% ipython --no-banner

In [1]: import numpy as np

In [2]: from numpy import linalg as LA

In [3]: np.set_printoptions(precision=2, suppress=True, linewidth=100)

In [4]: M = np.loadtxt("case7.csv", delimiter=",")

In [5]: print(M)
[[-6.02 -1.94 -4.03 -5.86  4.04 -6.01 -4.01  0.03]
 [-5.96 -2.   -3.98 -5.88  4.04 -6.04 -4.07 -0.07]]

In [6]: B = M / LA.norm(M, axis=1)
Traceback (most recent call last):
  Cell In[6], line 1
    B = M / LA.norm(M, axis=1)
ValueError: operands could not be broadcast together with shapes (2,8) (2,) 


In [7]: B = M / LA.norm(M, axis=1, keepdims=True)

In [8]: cov = B @ B.T

In [9]: print(LA.norm(B, axis=1))
[1. 1.]

In [10]: print((np.abs(cov) > 0.9).astype(int))
[[1 1]
 [1 1]]

In [11]: print(cov[1])
[1. 1.]

In [12]: print(cov)
[[1. 1.]
 [1. 1.]]

In [13]: X = np.array([[-2, 7, -3, 4],
    ...:     [-1, 8, -2, 5],
    ...:     [1, 10, 0, 7],
    ...:     [-2, 7, -3, 4],
    ...:     [-3, 6, -4, 3],
    ...:     [-4, 5, -5, 2],
    ...:     [5, 14, 4, 11],
    ...:     [4, 13, 3, 10]])

In [14]: U, sigma, Vt = LA.svd(X)

In [15]: evecs = Vt[:(sigma > 1e-8).sum()]

In [16]: rng = np.random.default_rng(839)

In [17]: x0 = X[0] + -3 * X[1] + rng.integers(2) * np.eye(4)[0]

In [18]: print(x0)
[  2. -17.   3. -11.]

In [19]: print(round(LA.norm(x0 - evecs.T @ evecs @ x0), 2))
0.76

In [20]: print(np.argsort(-LA.norm(X, axis=0).round(6), kind="stable")[:3])
[1 3 2]

In [21]: print(LA.matrix_rank(X, rtol=0.1))
2

In [22]: print([round(float(x), 2) for x in LA.svd(X, compute_uv=False)[:3]])
[32.1, 12.72, 0.0]

In [23]: print(round(LA.norm(X, 2) / LA.norm(X), 2))
0.93

In [24]: print(LA.cond(X) > 100)
True

In [25]: mat = np.load("test8.npy")

In [26]: print(mat)
[[14  8  8  3  8  6 10  3]
 [ 8 12  4  1  6  6  8 11]
 [ 8  4  6  2  8  6  6  2]
 [ 3  1  2  1  2  0  1  0]
 [ 8  6  8  2 14 12  8  6]
 [ 6  6  6  0 12 18 12  6]
 [10  8  6  1  8 12 12  5]
 [ 3 11  2  0  6  6  5 13]]

In [27]: r0 = np.array([1, 0])

In [28]: print(np.polyval(r0, mat[0]))
[14  8  8  3  8  6 10  3]

In [29]: r0 = np.array([0, 0, 2, 1, 2, -1, 0])

In [30]: m1 = 3 * np.eye(7) + np.outer(r0, r0)

In [31]: print(m1)
[[ 3.  0.  0.  0.  0.  0.  0.]
 [ 0.  3.  0.  0.  0.  0.  0.]
 [ 0.  0.  7.  2.  4. -2.  0.]
 [ 0.  0.  2.  4.  2. -1.  0.]
 [ 0.  0.  4.  2.  7. -2.  0.]
 [ 0.  0. -2. -1. -2.  4.  0.]
 [ 0.  0.  0.  0.  0.  0.  3.]]

In [32]: w, evecs = LA.eigh(m1)

In [33]: print(LA.eigvalsh(m1 + 4 * np.eye(7)))
[ 7.  7.  7.  7.  7.  7. 17.]

In [34]: print(np.round(w.sum(), 2), np.trace(m1))
31.0 31.0

In [35]: print(np.round(evecs.T @ evecs, 2) + 0)
[[1. 0. 0. 0. 0. 0. 0.]
 [0. 1. 0. 0. 0. 0. 0.]
 [0. 0. 1. 0. 0. 0. 0.]
 [0. 0. 0. 1. 0. 0. 0.]
 [0. 0. 0. 0. 1. 0. 0.]
 [0. 0. 0. 0. 0. 1. 0.]
 [0. 0. 0. 0. 0. 0. 1.]]

In [36]: print(evecs @ np.diag(w) @ evecs.T)
[[ 3.  0.  0.  0.  0.  0.  0.]
 [ 0.  3.  0.  0.  0.  0.  0.]
 [ 0.  0.  7.  2.  4. -2.  0.]
 [ 0.  0.  2.  4.  2. -1.  0.]
 [ 0.  0.  4.  2.  7. -2.  0.]
 [ 0.  0. -2. -1. -2.  4.  0.]
 [ 0.  0.  0.  0.  0.  0.  3.]]

In [37]: print(LA.svd(m1, compute_uv=False))
[13.  3.  3.  3.  3.  3.  3.]

In [38]: print(np.unique(w.round(6) + 0, return_counts=True)[1])
[6 1]

In [39]: print(LA.eigvalsh(m1 @ m1))
[  9.   9.   9.   9.   9.   9. 169.]

In [40]: print(np.abs(evecs[:, -1]).round(6).argmax())
2

In [41]: print(w)
[ 3.  3.  3.  3.  3.  3. 13.]

In [42]: data = np.loadtxt("arr.csv", delimiter=",")

In [43]: print(data)
[[ 9. -3.  8. -5.]
 [ 5.  6. -4.  3.]
 [ 1.  8. -6.  9.]
 [-5.  7. -7.  0.]]

In [44]: B = LA.inv(data)

In [45]: print(round(LA.det(data) * LA.det(B), 2))
1.0

In [46]: print(B)
[[-0.05  0.21 -0.1  -0.09]
 [ 0.21 -0.21  0.19  0.2 ]
 [ 0.24 -0.37  0.26  0.12]
 [-0.02 -0.08  0.13 -0.09]]

In [47]: print(np.round(LA.cond(data), 2))
14.2

In [48]: print(np.round(LA.inv(B), 2) + 0)
[[ 9. -3.  8. -5.]
 [ 5.  6. -4.  3.]
 [ 1.  8. -6.  9.]
 [-5.  7. -7.  0.]]

In [49]: print(LA.matrix_rank(data))
4

In [50]: print(data.sum(axis=1))
[ 9. 10. 12. -5.]

In [51]: print(np.abs(data).max())
9.0

In [52]: print(data.sum(axis=0))
[10. 18. -9.  7.]

In [53]: print(np.diff(data, axis=0))
[[ -4.   9. -12.   8.]
 [ -4.   2.  -2.   6.]
 [ -6.  -1.  -1.  -9.]]

In [54]: P = np.triu(np.array([[4, 5, 2, 0], [3, 5, 0, 5], [5, 0, 0, 3], [3, 3, 2, 3]]), 1) + np.eye(4)

In [55]: B = P @ data @ LA.inv(P)

In [56]: print(round(LA.det(B), 2))
-1824.0

In [57]: print(B)
[[  36. -137.  -96. 1001.]
 [ -20.  141.    1. -705.]
 [ -14.   99.    1. -489.]
 [  -5.   32.    3. -169.]]

In [58]: print(LA.matrix_rank(B))
4

In [59]: print((data + data.T) / 2)
[[ 9.   1.   4.5 -5. ]
 [ 1.   6.   2.   5. ]
 [ 4.5  2.  -6.   1. ]
 [-5.   5.   1.   0. ]]

In [60]: print(LA.matrix_power(data, 3))
[[ 792.  301.  304.   96.]
 [ 788. -257.  595.  -79.]
 [ 406. -287.  295. -269.]
 [ -89. -270.  135. -146.]]

In [61]: print(data @ data)
[[ 99. -16.  71.  18.]
 [ 56.  10.  19. -43.]
 [ -2.  60. -51. -35.]
 [-17.   1. -26. -17.]]

In [62]: print(np.allclose(data, data.T))
False

In [63]: print(np.trace(data))
9.0

In [64]: x0 = np.array([2, 2, 2, 9])

In [65]: y = data @ x0

In [66]: print(y)
[-17.  41.  87. -10.]

In [67]: print(np.round(LA.solve(data, data[:, 0]), 2) + 0)
[1. 0. 0. 0.]

In [68]: arr = np.array([[0, 0, 0],
    ...:     [-3, -6, 0],
    ...:     [1, 2, 0],
    ...:     [1, 2, 0],
    ...:     [2, 4, 0],
    ...:     [0, 0, 0],
    ...:     [-1, -2, 0]])

In [69]: r = LA.matrix_rank(arr)

In [70]: print(r)
1

In [71]: null = LA.svd(arr)[2][r:].T

In [72]: print(np.allclose(arr @ null, 0))
True

In [73]: print([int(LA.matrix_rank(arr[:i])) for i in range(1, len(arr) + 1)])
[0, 1, 1, 1, 1, 1, 1]

In [74]: print([int(LA.matrix_rank(np.delete(arr, i, axis=0))) for i in range(7)])
[1, 1, 1, 1, 1, 1, 1]

In [75]: print(null @ null.T)
[[ 0.8 -0.4  0. ]
 [-0.4  0.2  0. ]
 [ 0.   0.   1. ]]

In [76]: print(null.shape)
(3, 2)

In [77]: print([int(LA.matrix_rank(arr[:, :j + 1])) for j in range(3)])
[1, 1, 1]

In [78]: print(np.round(arr @ null, 2) + 0)
[[0. 0.]
 [0. 0.]
 [0. 0.]
 [0. 0.]
 [0. 0.]
 [0. 0.]
 [0. 0.]]

In [79]: U, sigma, Vt = LA.svd(arr)

In [80]: print(np.argmax(sigma[:-1] / (sigma[1:] + 1e-6)) + 1)
1

In [81]: B = U[:, :1] @ np.diag(sigma[:1]) @ Vt[:1]

In [82]: print(B)
[[ 0.  0.  0.]
 [-3. -6.  0.]
 [ 1.  2.  0.]
 [ 1.  2.  0.]
 [ 2.  4.  0.]
 [ 0.  0.  0.]
 [-1. -2.  0.]]

In [83]: print(np.round(LA.norm(arr - B, 2), 2), sigma[1])
0.0 0.0

In [84]: print(round(LA.norm(arr - B) / LA.norm(arr), 2))
0.0

In [85]: F = np.load("data.npy")

In [86]: print(F)
[[ 72 -25 -30 -45 -16 -50 -38 -41]
 [-25  53  21   9  45  29  21  -6]
 [-30  21  60  26   7  24  16  -1]
 [-45   9  26  47  11  17  13  18]
 [-16  45   7  11  48   9  10 -16]
 [-50  29  24  17   9  59  41  41]
 [-38  21  16  13  10  41  86  38]
 [-41  -6  -1  18 -16  41  38  54]]

In [87]: print(LA.cond(F) > 100)
True

In [88]: B = F / np.sqrt((F ** 2).mean(axis=1, keepdims=True))

In [89]: print(LA.matrix_rank(B) == LA.matrix_rank(F))
True

In [90]: print(B[6])
[-0.95  0.52  0.4   0.32  0.25  1.02  2.14  0.95]

In [91]: print(LA.norm(B, axis=1))
[2.83 2.83 2.83 2.83 2.83 2.83 2.83 2.83]

In [92]: B = m1[0, 0] * m1[1:] - np.outer(m1[1:, 0], m1[0])

In [93]: print(B)
[[ 0.  9.  0.  0.  0.  0.  0.]
 [ 0.  0. 21.  6. 12. -6.  0.]
 [ 0.  0.  6. 12.  6. -3.  0.]
 [ 0.  0. 12.  6. 21. -6.  0.]
 [ 0.  0. -6. -3. -6. 12.  0.]
 [ 0.  0.  0.  0.  0.  0.  9.]]

In [94]: print(np.flatnonzero(~B.round(6).any(axis=1)))
[]

In [95]: U, sigma, Vt = LA.svd(F)

In [96]: print(sigma.round(2) + 0)
[232.88 102.36  66.47  42.33  31.01   3.95   0.     0.  ]

In [97]: B = U[:, :6] @ np.diag(sigma[:6]) @ Vt[:6]

In [98]: print(np.round(LA.norm(F - B) / LA.norm(F), 2))
0.0

In [99]: print(B)
[[ 72. -25. -30. -45. -16. -50. -38. -41.]
 [-25.  53.  21.   9.  45.  29.  21.  -6.]
 [-30.  21.  60.  26.   7.  24.  16.  -1.]
 [-45.   9.  26.  47.  11.  17.  13.  18.]
 [-16.  45.   7.  11.  48.   9.  10. -16.]
 [-50.  29.  24.  17.   9.  59.  41.  41.]
 [-38.  21.  16.  13.  10.  41.  86.  38.]
 [-41.  -6.  -1.  18. -16.  41.  38.  54.]]
